$ python3 -q
>>> import numpy as np
>>> from numpy import linalg as LA
>>> np.set_printoptions(suppress=True, linewidth=160)
>>> def rnd(a):
...     return np.round(a, 2) + 0
... 
>>> A2 = np.array([[-2, 5], [7, -6]])
>>> m1 = np.tile(A2, (2, 2))
>>> print(m1)
[[-2  5 -2  5]
 [ 7 -6  7 -6]
 [-2  5 -2  5]
 [ 7 -6  7 -6]]
>>> # looks like rank 2
>>> print(rnd(np.sort(np.abs(LA.eigvals(m1)))))
[ 0.    0.    4.49 20.49]
>>> print(np.allclose(m1 @ m1.T, m1.T @ m1))
False
>>> print(m1 @ m1)
[[  78  -80   78  -80]
 [-112  142 -112  142]
 [  78  -80   78  -80]
 [-112  142 -112  142]]
>>> print(np.allclose(m1, m1.T))
False
>>> print(rnd(LA.det(m1)))
0.0
>>> print((m1 + m1.T) / 2)
[[-2.  6. -2.  6.]
 [ 6. -6.  6. -6.]
 [-2.  6. -2.  6.]
 [ 6. -6.  6. -6.]]
>>> print((m1 - m1.T) / 2)
[[ 0. -1.  0. -1.]
 [ 1.  0.  1.  0.]
 [ 0. -1.  0. -1.]
 [ 1.  0.  1.  0.]]
>>> rng = np.random.default_rng(8352)
>>> lab = rng.permutation(4)
>>> print(lab)
[3 2 0 1]
>>> A2 = m1[lab][:, lab]
>>> print(np.trace(A2))
-16
>>> print(np.diag(A2))
[-6 -2 -2 -6]
>>> print(np.allclose(A2, m1))
False
>>> M = np.array([[-1, -1], [-2, -2], [-1, -1], [5, 5]])
>>> C2 = M.T @ M
>>> print(np.trace(C2), (M ** 2).sum())
62 62
>>> print(np.diag(C2))
[31 31]
>>> print((M @ M.T).shape)
(4, 4)
>>> print(rnd(LA.eigvalsh(C2)[::-1]))
[62.  0.]
>>> W = np.array([[3, -4], [-4, -5]])
>>> c = np.array([5, 1])
>>> H = np.maximum(M @ W + c, 0)
>>> print((H > 0).mean(axis=0))
[0.75 0.75]
>>> print(H)
[[ 6 10]
 [ 7 19]
 [ 6 10]
 [ 0  0]]
>>> cent = np.array([[1, 9], [8, 0]])
>>> print(H @ cent)
[[ 86  54]
 [159  63]
 [ 86  54]
 [  0   0]]
>>> print(W @ cent)
[[-29  27]
 [-44 -36]]
>>> Uu, s, vt = LA.svd(H)
>>> print(np.argmax(s[:-1] / (s[1:] + 1e-6)) + 1)
1
>>> print(rnd(s))
[26.01  2.39]
>>> A2 = Uu[:, :1] @ np.diag(s[:1]) @ vt[:1]
>>> print(rnd(LA.norm(H - A2, 2)), rnd(s[1]))
2.39 2.39
>>> print(rnd(A2))
[[ 4.8  10.54]
 [ 8.37 18.37]
 [ 4.8  10.54]
 [ 0.    0.  ]]
>>> print(rnd(LA.norm(H - A2) / LA.norm(H)))
0.09
>>> Uu, s, vt = LA.svd(M)
>>> vecs = vt[:(s > 1e-8).sum()]
>>> x = M[3] + 2 * M[0] + rng.integers(2) * np.eye(2)[0]
>>> print(x)
[4. 3.]
>>> print(np.allclose(vecs.T @ vecs @ x, x))
False
>>> print(rnd(vecs.T @ vecs))
[[0.5 0.5]
 [0.5 0.5]]
>>> print(rnd(np.diag(vecs.T @ vecs)))
[0.5 0.5]
>>> print(rnd(LA.norm(x - vecs.T @ vecs @ x)))
0.71
>>> arr = np.array([[-4, 4, -4], [0, -3, 2], [-1, 5, 5]])
>>> arr[-1] = arr[0] + -1 * arr[1]
>>> print(arr)
[[-4  4 -4]
 [ 0 -3  2]
 [-4  7 -6]]
>>> rank = LA.matrix_rank(arr)
>>> print(rank)
2
>>> ns = LA.svd(arr)[2][rank:].T
>>> print([int(LA.matrix_rank(arr[:i])) for i in range(1, len(arr) + 1)])
[1, 2, 2]
>>> print(rnd(ns @ ns.T))
[[ 0.07 -0.14 -0.21]
 [-0.14  0.29  0.43]
 [-0.21  0.43  0.64]]
>>> print(ns.shape)
(3, 1)
>>> print(rnd(ns[:, 0] / ns[np.abs(ns[:, 0]).round(6).argmax(), 0]))
[-0.33  0.67  1.  ]
>>> print(LA.lstsq(arr[:-1].T, arr[-1])[2])
2
>>> print(np.abs(np.diag(LA.qr(arr)[1])) > 1e-9)
[ True  True False]
>>> print(rnd(arr @ LA.pinv(arr) @ arr))
[[-4.  4. -4.]
 [ 0. -3.  2.]
 [-4.  7. -6.]]
